% python3 -q
>>> import numpy as np
>>> np.set_printoptions(precision=4, suppress=True, linewidth=160)
>>> E = np.load("mat.npy")
>>> print(E)
[[ 4.0333 -0.9988 -4.0566 -1.9793  0.97   -3.977  -1.8809]
 [ 4.1008 -0.9948 -4.0779 -2.0118  0.9437 -4.0021 -2.0375]
 [ 3.9421 -0.9856 -4.0135 -1.9062  1.013  -4.0375 -2.0126]
 [ 4.0504 -1.0099 -4.0726 -1.9541  1.0732 -4.1045 -2.02  ]
 [ 4.0452 -0.9605 -3.9799 -2.0626  0.9218 -3.9902 -1.9332]
 [ 4.0218 -1.0466 -3.9684 -2.0568  0.9389 -3.934  -1.9683]
 [ 4.     -0.9946 -3.9686 -2.0604  1.0451 -4.0512 -1.9985]
 [ 4.0503 -0.9587 -4.042  -2.0199  1.0481 -3.9805 -2.0304]
 [ 4.0776 -1.0816 -3.9524 -1.987   0.9989 -4.0144 -1.9752]
 [ 4.0554 -1.0155 -4.0502 -2.0759  0.9956 -4.0377 -2.0325]
 [ 3.9827 -1.1257 -4.0616 -2.0309  1.0539 -4.0098 -1.9767]
 [ 4.019  -1.0593 -4.0895 -1.9685  0.9575 -4.0708 -2.0369]
 [ 3.9958 -0.9492 -3.985  -1.9954  0.9932 -4.0023 -2.0086]
 [ 4.0106 -0.9641 -3.9279 -1.9455  1.1022 -3.9623 -1.9788]
 [ 3.9988 -0.985  -4.0121 -2.0522  1.0762 -4.1145 -2.0245]
 [ 3.9275 -1.052  -4.0572 -2.1153  1.0208 -3.9856 -2.0308]
 [ 4.0024 -1.0016 -3.9179 -1.9901  0.9898 -3.9564 -2.007 ]
 [ 3.9239 -0.9802 -4.0565 -2.0188  1.0442 -4.0123 -1.98  ]
 [-4.0056 -1.0375  5.0001 -3.0666 -3.9881  4.0392 -1.0355]
 [-4.0068 -1.0196  4.9258 -3.0183 -4.0051  4.0043 -1.0126]
 [-3.9692 -1.0937  4.8529 -3.0501 -3.9817  4.0219 -1.0547]
 [-3.9861 -0.9768  5.0211 -2.9918 -3.9584  4.1164 -1.0572]
 [-4.0419 -1.0017  4.986  -3.0191 -3.9177  4.0321 -1.0281]
 [-3.9472 -0.9771  5.0207 -3.02   -4.0553  4.0003 -0.9428]
 [-3.9637 -0.9457  5.025  -3.0386 -3.9988  3.976  -0.9648]
 [-3.9391 -1.0787  4.9073 -2.9424 -4.0533  4.0765 -1.0147]
 [-4.0037 -1.      4.9979 -3.0555 -4.0736  4.0638 -0.9808]
 [-4.0324 -0.981   5.102  -2.9856 -4.0061  3.878  -1.0047]
 [-4.0504 -1.0052  5.0739 -2.9493 -3.9708  3.9763 -0.9851]
 [-4.042  -1.025   5.0139 -3.022  -4.0076  4.0436 -1.0282]
 [-4.0162 -1.0445  4.9842 -3.0493 -4.1098  3.9342 -0.9577]
 [-3.9413 -0.9618  5.056  -2.9566 -3.9712  3.8997 -1.0571]
 [-4.0322 -1.0366  5.0192 -3.0295 -4.0282  4.0032 -0.9203]
 [-3.9242 -0.9751  4.9967 -3.0132 -3.9943  4.1557 -0.9699]
 [-4.02   -0.9864  5.0804 -3.0245 -4.017   4.0912 -1.0346]
 [-3.8987 -1.084   5.0074 -2.9373 -4.0317  3.9921 -1.0049]]
>>> cov = np.cov(E, rowvar=False)
>>> print(E.std(axis=0))
[4.0019 0.0439 4.5104 0.5004 2.5103 4.0157 0.4982]
>>> print(np.median(E, axis=0))
[ 0.0126 -1.0008  0.4675 -2.5263 -1.4979 -0.028  -1.469 ]
>>> print(np.linalg.eigvalsh(cov)[::-1])
[60.9657  0.0043  0.0029  0.0027  0.0019  0.0012  0.0011]
>>> print(round(np.corrcoef(E[:, 1], E[:, 3])[0, 1], 4))
0.0484
>>> print(cov.shape)
(7, 7)
>>> print(np.argwhere(np.triu(np.abs(np.corrcoef(E.T)) > 0.8, 1)))
[[0 2]
 [0 3]
 [0 4]
 [0 5]
 [0 6]
 [2 3]
 [2 4]
 [2 5]
 [2 6]
 [3 4]
 [3 5]
 [3 6]
 [4 5]
 [4 6]
 [5 6]]
